In [1]: import numpy as np

In [2]: from numpy import linalg as LA

In [3]: np.set_printoptions(precision=1, suppress=True, linewidth=140)

In [4]: F = np.loadtxt("a.csv", delimiter=",")

In [5]: F
Out[5]: 
array([[1. , 0. , 0. , 0. ],
       [0. , 1. , 0. , 0. ],
       [0. , 0. , 0.5, 0.5],
       [0. , 0. , 0. , 1. ]])

In [6]: F.sum(axis=1)
Out[6]: array([1., 1., 1., 1.])

In [7]: np.sort(np.abs(LA.eigvals(F)))[::-1]
Out[7]: array([1. , 1. , 1. , 0.5])

In [8]: p = np.eye(4)[3]

In [9]: for _ in range(7):
   ...:     p = p @ F
   ...:     print(p.round(1))
   ...: 
[0. 0. 0. 1.]
[0. 0. 0. 1.]
[0. 0. 0. 1.]
[0. 0. 0. 1.]
[0. 0. 0. 1.]
[0. 0. 0. 1.]
[0. 0. 0. 1.]

In [10]: F.reshape(2, -1)
Out[10]: 
array([[1. , 0. , 0. , 0. , 0. , 1. , 0. , 0. ],
       [0. , 0. , 0.5, 0.5, 0. , 0. , 0. , 1. ]])

In [11]: F.ravel(order="F")
Out[11]: array([1. , 0. , 0. , 0. , 0. , 1. , 0. , 0. , 0. , 0. , 0.5, 0. , 0. , 0. , 0.5, 1. ])

In [12]: F.reshape(-1, 2)
Out[12]: 
array([[1. , 0. ],
       [0. , 0. ],
       [0. , 1. ],
       [0. , 0. ],
       [0. , 0. ],
       [0.5, 0.5],
       [0. , 0. ],
       [0. , 1. ]])

In [13]: blk = F.reshape(4, 2, -1)

In [14]: blk.shape
Out[14]: (4, 2, 2)

In [15]: blk.transpose(1, 0, 2)
Out[15]: 
array([[[1. , 0. ],
        [0. , 1. ],
        [0. , 0. ],
        [0. , 0. ]],

       [[0. , 0. ],
        [0. , 0. ],
        [0.5, 0.5],
        [0. , 1. ]]])

In [16]: np.einsum("ihd,ihd->ih", blk, blk)
Out[16]: 
array([[1. , 0. ],
       [1. , 0. ],
       [0. , 0.5],
       [0. , 1. ]])

In [17]: O, r_ = LA.qr(F)

In [18]: O
Out[18]: 
array([[ 1.,  0.,  0.,  0.],
       [-0.,  1.,  0.,  0.],
       [-0., -0.,  1.,  0.],
       [-0., -0., -0.,  1.]])

In [19]: r_
Out[19]: 
array([[1. , 0. , 0. , 0. ],
       [0. , 1. , 0. , 0. ],
       [0. , 0. , 0.5, 0.5],
       [0. , 0. , 0. , 1. ]])

In [20]: O @ r_
Out[20]: 
array([[1. , 0. , 0. , 0. ],
       [0. , 1. , 0. , 0. ],
       [0. , 0. , 0.5, 0.5],
       [0. , 0. , 0. , 1. ]])

In [21]: np.trace(O @ O.T)
Out[21]: np.float64(4.0)

In [22]: abs(r_[0, 0]), round(float(LA.norm(F[:, 0])), 1)
Out[22]: (np.float64(1.0), 1.0)

In [23]: LA.matrix_power(F - np.diag(np.diag(F)), 4)
Out[23]: 
array([[0., 0., 0., 0.],
       [0., 0., 0., 0.],
       [0., 0., 0., 0.],
       [0., 0., 0., 0.]])

In [24]: [int(LA.matrix_rank(LA.matrix_power(F, p))) for p in range(1, 5)]
Out[24]: [4, 4, 4, 4]

In [25]: M2 = np.array([[-1, 1], [4, -3]])

In [26]: basis = np.kron(M2, F)

In [27]: LA.matrix_rank(basis)
Out[27]: np.int64(8)

In [28]: data = np.abs(np.array([[0, 5, 3, -5], [3, 5, 2, -2], [-3, -2, 1, -5], [-2, -4, 4, -2]])) + np.eye(4)

In [29]: data = data / data.sum(axis=1, keepdims=True)

In [30]: data
Out[30]: 
array([[0.1, 0.4, 0.2, 0.4],
       [0.2, 0.5, 0.2, 0.2],
       [0.2, 0.2, 0.2, 0.4],
       [0.2, 0.3, 0.3, 0.2]])

In [31]: data.sum(axis=1)
Out[31]: array([1., 1., 1., 1.])

In [32]: LA.matrix_power(data, 2)
Out[32]: 
array([[0.2, 0.3, 0.2, 0.3],
       [0.2, 0.4, 0.2, 0.3],
       [0.2, 0.3, 0.2, 0.3],
       [0.2, 0.3, 0.2, 0.3]])

In [33]: p = np.eye(4)[0]

In [34]: for _ in range(7):
    ...:     p = p @ data
    ...:     print(p.round(1))
    ...: 
[0.1 0.4 0.2 0.4]
[0.2 0.3 0.2 0.3]
[0.2 0.3 0.2 0.3]
[0.2 0.3 0.2 0.3]
[0.2 0.3 0.2 0.3]
[0.2 0.3 0.2 0.3]
[0.2 0.3 0.2 0.3]

In [35]: arr = np.load("x.npy")

In [36]: arr
Out[36]: 
array([[-12.6,   7.3,  26.7,   3.1],
       [-19.5,   3.8,  31.4,  16.9],
       [-15.2,   1.9,  28.2,  18.4],
       [-12.6,   6.3,  26.4,   2. ],
       [-18.7,  31.5,   0.6, -27.3],
       [-11.1,   8.8,  28.6,   2.5],
       [-13.6,   8.1,  27.4,   3.2],
       [-19.2,  31.2,  -1.4, -26.3],
       [-18.5,   3.4,  30. ,  19.1],
       [-11.3,   8. ,  27.6,   2.3],
       [-18.1,   2.6,  28.4,  18.4],
       [-18. ,  32.9,  -0.9, -23.2],
       [-19.8,  32.3,  -0.8, -25.9],
       [-16.6,  31. ,  -2.3, -25.9],
       [-17.1,   4.1,  30.3,  18.8],
       [-13.5,   9. ,  28.8,   0.7],
       [-17.3,   3.8,  30. ,  18.5],
       [-19.8,   4.4,  30.9,  17.5],
       [-19.1,  31.4,   0.7, -24.7],
       [-19.5,  32.2,   0.8, -26.4],
       [-16.3,   3.2,  29.8,  16.7],
       [-17.6,  32.6,  -2.1, -25.7],
       [-11.8,   9.2,  27.8,   2.4],
       [-13. ,   6.4,  26.6,   2.2],
       [-11.1,   6.7,  27.4,   2.3],
       [-17.7,   2.4,  29.2,  18. ]])

In [37]: arr.reshape(-1, 2)
Out[37]: 
array([[-12.6,   7.3],
       [ 26.7,   3.1],
       [-19.5,   3.8],
       [ 31.4,  16.9],
       [-15.2,   1.9],
       [ 28.2,  18.4],
       [-12.6,   6.3],
       [ 26.4,   2. ],
       [-18.7,  31.5],
       [  0.6, -27.3],
       [-11.1,   8.8],
       [ 28.6,   2.5],
       [-13.6,   8.1],
       [ 27.4,   3.2],
       [-19.2,  31.2],
       [ -1.4, -26.3],
       [-18.5,   3.4],
       [ 30. ,  19.1],
       [-11.3,   8. ],
       [ 27.6,   2.3],
       [-18.1,   2.6],
       [ 28.4,  18.4],
       [-18. ,  32.9],
       [ -0.9, -23.2],
       [-19.8,  32.3],
       [ -0.8, -25.9],
       [-16.6,  31. ],
       [ -2.3, -25.9],
       [-17.1,   4.1],
       [ 30.3,  18.8],
       [-13.5,   9. ],
       [ 28.8,   0.7],
       [-17.3,   3.8],
       [ 30. ,  18.5],
       [-19.8,   4.4],
       [ 30.9,  17.5],
       [-19.1,  31.4],
       [  0.7, -24.7],
       [-19.5,  32.2],
       [  0.8, -26.4],
       [-16.3,   3.2],
       [ 29.8,  16.7],
       [-17.6,  32.6],
       [ -2.1, -25.7],
       [-11.8,   9.2],
       [ 27.8,   2.4],
       [-13. ,   6.4],
       [ 26.6,   2.2],
       [-11.1,   6.7],
       [ 27.4,   2.3],
       [-17.7,   2.4],
       [ 29.2,  18. ]])

In [38]: blk = arr.reshape(26, 2, -1)

In [39]: np.swapaxes(blk, 1, 2)[13]
Out[39]: 
array([[-16.6,  -2.3],
       [ 31. , -25.9]])

In [40]: blk.shape
Out[40]: (26, 2, 2)

In [41]: M2 = np.c_[arr[:, :1] @ np.array([[3]]), np.array([-2, 3, -2, 0, 0, -2, 0, -2, 3, -2, -1, 3, 3, 3, 1, -2, 3, -3, 1, 2, -2, -3, -3, 0, 1, 2])]

In [42]: M2
Out[42]: 
array([[-37.8,  -2. ],
       [-58.5,   3. ],
       [-45.6,  -2. ],
       [-37.8,   0. ],
       [-56.1,   0. ],
       [-33.3,  -2. ],
       [-40.8,   0. ],
       [-57.6,  -2. ],
       [-55.5,   3. ],
       [-33.9,  -2. ],
       [-54.3,  -1. ],
       [-54. ,   3. ],
       [-59.4,   3. ],
       [-49.8,   3. ],
       [-51.3,   1. ],
       [-40.5,  -2. ],
       [-51.9,   3. ],
       [-59.4,  -3. ],
       [-57.3,   1. ],
       [-58.5,   2. ],
       [-48.9,  -2. ],
       [-52.8,  -3. ],
       [-35.4,  -3. ],
       [-39. ,   0. ],
       [-33.3,   1. ],
       [-53.1,   2. ]])

In [43]: LA.norm(LA.qr(arr)[0].T @ M2, axis=0) ** 2 / ((M2 ** 2).sum(axis=0) + 1e-12)
Out[43]: array([1. , 0.2])

In [44]: np.round(LA.lstsq(arr, M2[:, 0])[0], 1) + 0
Out[44]: array([3., 0., 0., 0.])
